% python3 -q
>>> import numpy as np
>>> np.set_printoptions(precision=2, suppress=True, linewidth=200, sign=" ")
>>> E = np.load("dump.npy")
>>> print(E)
[[ 0  1  1  0  0  0  0]
 [ 1  0  1  0  1  1  1]
 [ 1  1  0  1  1  0  1]
 [ 0  0  1  0  0  0  0]
 [ 0  1  1  0  0  0  0]
 [ 0  1  0  0  0  0  0]
 [ 0  1  1  0  0  0  0]]
>>> rank = np.linalg.matrix_rank(E)
>>> rank
np.int64(4)
>>> ns = np.linalg.svd(E)[2][rank:].T
>>> np.allclose(E @ ns, 0)
True
>>> ns.shape
(7, 3)
>>> print([int(np.linalg.matrix_rank(np.delete(E, i, axis=0))) for i in range(7)])
[4, 3, 3, 4, 4, 4, 4]
>>> [int(np.linalg.matrix_rank(E[:, :j + 1])) for j in range(7)]
[1, 2, 3, 4, 4, 4, 4]
>>> rng = np.random.default_rng(627471)
>>> z = rng.permutation(7)
>>> z
array([ 5,  4,  6,  1,  3,  0,  2])
>>> Y = E[z][:, z]
>>> np.diag(Y)
array([ 0,  0,  0,  0,  0,  0,  0])
>>> np.round(np.sort(np.abs(np.linalg.eigvals(Y))), 2) + 0
array([ 0.  ,  0.  ,  0.  ,  0.62,  1.62,  2.19,  3.19])
>>> Y
array([[ 0,  0,  0,  1,  0,  0,  0],
       [ 0,  0,  0,  1,  0,  0,  1],
       [ 0,  0,  0,  1,  0,  0,  1],
       [ 1,  1,  1,  0,  0,  1,  1],
       [ 0,  0,  0,  0,  0,  0,  1],
       [ 0,  0,  0,  1,  0,  0,  1],
       [ 0,  1,  1,  1,  1,  1,  0]])
>>> [round(float(np.linalg.det(E[:i, :i])), 2) + 0 for i in range(1, 8)]
[0.0, -1.0, 2.0, 1.0, 0.0, 0.0, 0.0]
>>> try:
...     np.linalg.cholesky(E)
... except np.linalg.LinAlgError as e:
...     print("failed:", e)
... 
failed: Matrix is not positive definite
>>> J = np.maximum(np.array([[-5, -5, -1, 3],
...     [-5, -1, 0, -2],
...     [-1, -2, 2, 5],
...     [-5, 5, -5, 1],
...     [4, 1, -1, -2],
...     [5, 5, -5, 2],
...     [4, -2, 4, -5],
...     [-2, -4, 4, -3],
...     [-1, -2, -5, 5],
...     [5, 4, 5, 0],
...     [-1, 0, 2, 5],
...     [5, 3, -3, 1],
...     [-4, -5, 3, 3],
...     [-2, 2, -5, -5],
...     [1, 4, 1, 0],
...     [-2, 3, 0, -1],
...     [-1, -2, 3, 3],
...     [-5, 2, 0, 4],
...     [-1, 4, 5, 1],
...     [-1, -5, 2, -4],
...     [-1, 0, 5, -1],
...     [3, 4, 3, -2]]) @ np.array([[-1, 2, 2, 2, 1, 2, 1, 2, 2],
...     [-1, -1, -2, -2, 1, 1, -1, 0, -2],
...     [-2, -2, -2, 1, -1, -2, 2, 0, 1],
...     [0, -2, 1, -2, 2, 2, -2, 1, 1]]) + np.array([4, 0, 2, -3, 1, -2, 2, -4, 4]), 0)
>>> J
array([[ 16,   0,   7,   0,   0,   0,   0,   0,   6],
       [ 10,   0,   0,   0,   0,   0,   2,   0,   0],
       [  3,   0,   5,   0,   6,   0,   0,   0,  13],
       [ 14,   0,   0,   0,   8,   5,   0,   0,   0],
       [  1,  13,   8,   6,   3,   5,   7,   2,   7],
       [  4,  11,  14,   0,  20,  27,   0,   8,   1],
       [  0,  12,   1,  23,   0,   0,  26,   0,  15],
       [  2,   0,   0,  11,   0,   0,  18,   0,   9],
       [ 17,   0,  19,   0,  13,  14,   0,   0,   6],
       [  0,   0,   0,   4,   5,   2,  13,   6,  11],
       [  1,   0,   1,   0,   8,   2,   0,   0,   9],
       [  2,  11,  13,   0,  14,  19,   0,   7,   6],
       [  7,   0,   1,   0,   0,   0,   3,   0,  12],
       [ 14,  14,   0,   0,   0,   0,   0,   0,   0],
       [  0,   0,   0,   0,   5,   2,   1,   0,   0],
       [  3,   0,   0,   0,   0,   0,   0,   0,   0],
       [  1,   0,   1,   0,   1,   0,   3,   0,  12],
       [  7,   0,   0,   0,   6,   0,   0,   0,   0],
       [  0,   0,   0,   0,   1,   0,   5,   0,   0],
       [  6,   7,   2,  15,   0,   0,  18,   0,  10],
       [  0,   0,   0,   2,   0,   0,  13,   0,   6],
       [  0,   0,   0,   2,   1,   0,  11,   0,   3]])
>>> Xc = J - J.mean(axis=0)
>>> vecs = np.linalg.svd(Xc)[2][:2]
>>> Y = Xc - Xc @ vecs.T @ vecs
>>> np.linalg.norm(Y, axis=1).round(6).argmax()
np.int64(13)
>>> np.diag(vecs.T @ vecs)
array([ 0.07,  0.16,  0.21,  0.3 ,  0.22,  0.44,  0.47,  0.04,  0.1 ])
>>> u, g = J[15], J[11]
>>> u @ g
np.int64(6)
>>> u @ u
np.int64(9)
>>> p = (u @ g) / (u @ u) * u
>>> np.linalg.matrix_rank(np.outer(u, g))
np.int64(1)
>>> np.outer(u, g)
array([[  6,  33,  39,   0,  42,  57,   0,  21,  18],
       [  0,   0,   0,   0,   0,   0,   0,   0,   0],
       [  0,   0,   0,   0,   0,   0,   0,   0,   0],
       [  0,   0,   0,   0,   0,   0,   0,   0,   0],
       [  0,   0,   0,   0,   0,   0,   0,   0,   0],
       [  0,   0,   0,   0,   0,   0,   0,   0,   0],
       [  0,   0,   0,   0,   0,   0,   0,   0,   0],
       [  0,   0,   0,   0,   0,   0,   0,   0,   0],
       [  0,   0,   0,   0,   0,   0,   0,   0,   0]])
>>> (g - p) @ u
np.float64(0.0)
>>> round(np.linalg.norm(u + g) ** 2 + np.linalg.norm(u - g) ** 2, 2)
np.float64(1890.0)
>>> p
array([ 2.,  0.,  0.,  0.,  0.,  0.,  0.,  0.,  0.])
>>> vec = np.array([-2, -3, -1, -3, 0, -2, -2, 0, -1])
>>> rhs = J @ vec
>>> rhs
array([ -45,  -24,  -24,  -38,  -98, -110, -173,  -82,  -87,  -53,  -16,  -94,  -33,  -70,   -6,   -6,  -21,  -14,  -10, -126,  -38,  -31])
>>> rhs = rhs + 0.05 * rng.normal(size=22)
>>> rhs
array([ -44.95,  -24.04,  -24.02,  -37.9 ,  -98.07, -110.04, -172.99,  -81.98,  -86.97,  -53.07,  -15.96,  -93.93,  -32.93,  -70.03,   -5.97,   -6.11,  -21.04,  -14.04,  -10.03, -125.94,  -38.01,
        -31.02])
>>> beta, *_ = np.linalg.lstsq(J, rhs)
>>> np.round(J.T @ (rhs - J @ beta), 2) + 0
array([ 0.,  0.,  0.,  0.,  0.,  0.,  0.,  0.,  0.])
>>> beta.round(2) + 0
array([-2.  , -3.  , -1.01, -2.99,  0.  , -1.99, -2.  , -0.01, -1.  ])
>>> print(round(float(np.linalg.norm(rhs - J @ beta)), 2))
0.21
>>> X = np.load("layer18.npy")
>>> X
array([[ -2,  -3,   9,  -3,  17,   2, -10,  -6,  -7,  -9],
       [ -3,   4,  -6,   7,  -3,  -2, -15,   1,   6,  11],
       [  9,  -6, -10,  -9,   1,  -3,  13,   3,  10,   6],
       [ -3,   7,  -9,   8,   0,  -4,  -1, -12,   2, -11],
       [ 17,  -3,   1,   0,   4,   5,  10,   3,   3,   1],
       [  2,  -2,  -3,  -4,   5,  18,  15,  -4,   9,  -1],
       [-10, -15,  13,  -1,  10,  15,  -2,   4,  10,  -1],
       [ -6,   1,   3, -12,   3,  -4,   4,   8,   0,  -8],
       [ -7,   6,  10,   2,   3,   9,  10,   0, -12,  -9],
       [ -9,  11,   6, -11,   1,  -1,  -1,  -8,  -9,   0]])
>>> # symmetric
>>> z = rng.permutation(10)
>>> z
array([ 2,  3,  7,  6,  9,  8,  1,  0,  4,  5])
>>> Y = X[z][:, z]
>>> np.allclose(Y, X)
False
>>> print(np.diag(Y))
[-10   8   8  -2   0 -12   4  -2   4  18]
>>> np.trace(Y)
np.int64(16)
>>> round(np.abs(np.linalg.eigvals(X)).max(), 2)
np.float64(40.36)
>>> np.linalg.determinant(X)
Traceback (most recent call last):
  File "<python-input-55>", line 1, in <module>
    np.linalg.determinant(X)
    ^^^^^^^^^^^^^^^^^^^^^
AttributeError: module 'numpy.linalg' has no attribute 'determinant'
>>> np.allclose(X @ X.T, X.T @ X)
True
>>> assert X == X.T
Traceback (most recent call last):
  File "<python-input-57>", line 1, in <module>
    assert X == X.T
           ^^^^^^^^
ValueError: The truth value of an array with more than one element is ambiguous. Use a.any() or a.all()
>>> print(X @ X)
[[ 662 -133 -324   39  -86  -72  320   99  214  208]
 [-133  506 -117   49 -209 -261  -92 -221 -349  -90]
 [-324 -117  622 -134  325  314  -76   61 -285 -231]
 [  39   49 -134  489 -152  -35 -275  -94   18   45]
 [ -86 -209  325 -152  459  311   24  -54  -15 -242]
 [ -72 -261  314  -35  311  705  340    4  164  -91]
 [ 320  -92  -76 -275   24  340  941   98  142 -111]
 [  99 -221   61  -94  -54    4   98  359  139  154]
 [ 214 -349 -285   18  -15  164  142  139  604  259]
 [ 208  -90 -231   45 -242  -91 -111  154  259  507]]
>>> (X + X.T) / 2
array([[ -2.,  -3.,   9.,  -3.,  17.,   2., -10.,  -6.,  -7.,  -9.],
       [ -3.,   4.,  -6.,   7.,  -3.,  -2., -15.,   1.,   6.,  11.],
       [  9.,  -6., -10.,  -9.,   1.,  -3.,  13.,   3.,  10.,   6.],
       [ -3.,   7.,  -9.,   8.,   0.,  -4.,  -1., -12.,   2., -11.],
       [ 17.,  -3.,   1.,   0.,   4.,   5.,  10.,   3.,   3.,   1.],
       [  2.,  -2.,  -3.,  -4.,   5.,  18.,  15.,  -4.,   9.,  -1.],
       [-10., -15.,  13.,  -1.,  10.,  15.,  -2.,   4.,  10.,  -1.],
       [ -6.,   1.,   3., -12.,   3.,  -4.,   4.,   8.,   0.,  -8.],
       [ -7.,   6.,  10.,   2.,   3.,   9.,  10.,   0., -12.,  -9.],
       [ -9.,  11.,   6., -11.,   1.,  -1.,  -1.,  -8.,  -9.,   0.]])
>>> print(np.allclose(X, X.T))
True
>>> mat = np.loadtxt("data.csv", delimiter=",")
>>> mat
array([[  0.6,  -0.1,   2.2,   0.3,   1.4],
       [ -0.3,  -1.2,   1.1,  -0.3,   0.2],
       [  0.8,   1.4,   0.1,  -1.2,  -0.5],
       [ -1.5,   1.5,   0.6,   0.1,   0.4],
       [ -1. ,   0.2,   0.9,  -0.1,  -0.2],
       [ -0.3,  -0.4,  -0.5,  -0.7,   1.1],
       [ -0.4,   0.7,   1.2,   0. ,   3.7],
       [  0.4,   0.9,  -0.2,  -0.6,  -2.1],
       [  0.3,   2. ,   0.7,   0.7,  -0.6],
       [ -1.6,  -1.4,  -0.2,  -0.2,  -1.1],
       [ -0.3,   0.6,   0.9,   0.2,   1.3],
       [  0.3,  -0.1,   0. ,  -1. ,  -0.5],
       [  1.3,   0.8,   0.6,   1.6,  -0.4],
       [  0.5,  -0.1,  -0.1,  -0.5,  -0.4],
       [  0.7,  -0.7,   1.9,  -0.1,  -0.6],
       [ -0.7,   0.1,   0.1,  -0.8,  -0.1],
       [  0.4,   1.6,   0.8,  -0.6,  -2.6],
       [  8. , -12. ,   3. ,  -7. ,   0. ],
       [ -1.4,  -0.2,   0.4,  -0.4,  -0.9],
       [  0.8,   0.4,  -0.4,   0.3,   0.2],
       [ -0.9,  -1.8,  -0.8,   1.3,   0.6],
       [ -0.1,  -1.4,   0.7,   1.6,   1. ],
       [ -0.4,   1.5,   0.8,   0.5,   0.9],
       [  0.1,   1.5,   0.1,  -0.7,  -0.7],
       [  0.6,   1.1,   0.6,  -0.8,   0.2],
       [  1.1,  -0.6,  -0.6,   1.4,  -1.2],
       [ -0.6,   1.5,  -1.6,  -0.2,   0.2],
       [ -0.6,  -0.4,  -1.2,  -1.8,  -0.4],
       [  0.3,   0.5,  -0.4,  -1. ,   0.6]])
>>> W1 = np.array([[9, -6, 8, -3, 1],
...     [-8, 8, -5, 3, -9],
...     [9, 9, 3, 4, 6],
...     [-3, -1, -2, 7, -2],
...     [5, 7, -9, 9, 6]])
>>> beta = np.array([3, 4, 3, 4, 1])
>>> act = np.maximum(mat @ W1 + beta, 0)
>>> (act > 0).mean(axis=0)
array([ 0.59,  0.69,  0.62,  0.62,  0.48])
>>> Z = np.array([[1, -1, -1], [2, -2, -2], [2, 1, -2], [-3, 1, -3], [1, 0, 0]])
>>> print(W1 @ Z)
[[ 23   8  -4]
 [-20 -10  -7]
 [ 27 -20 -45]
 [-32  10 -12]
 [-20 -19 -28]]
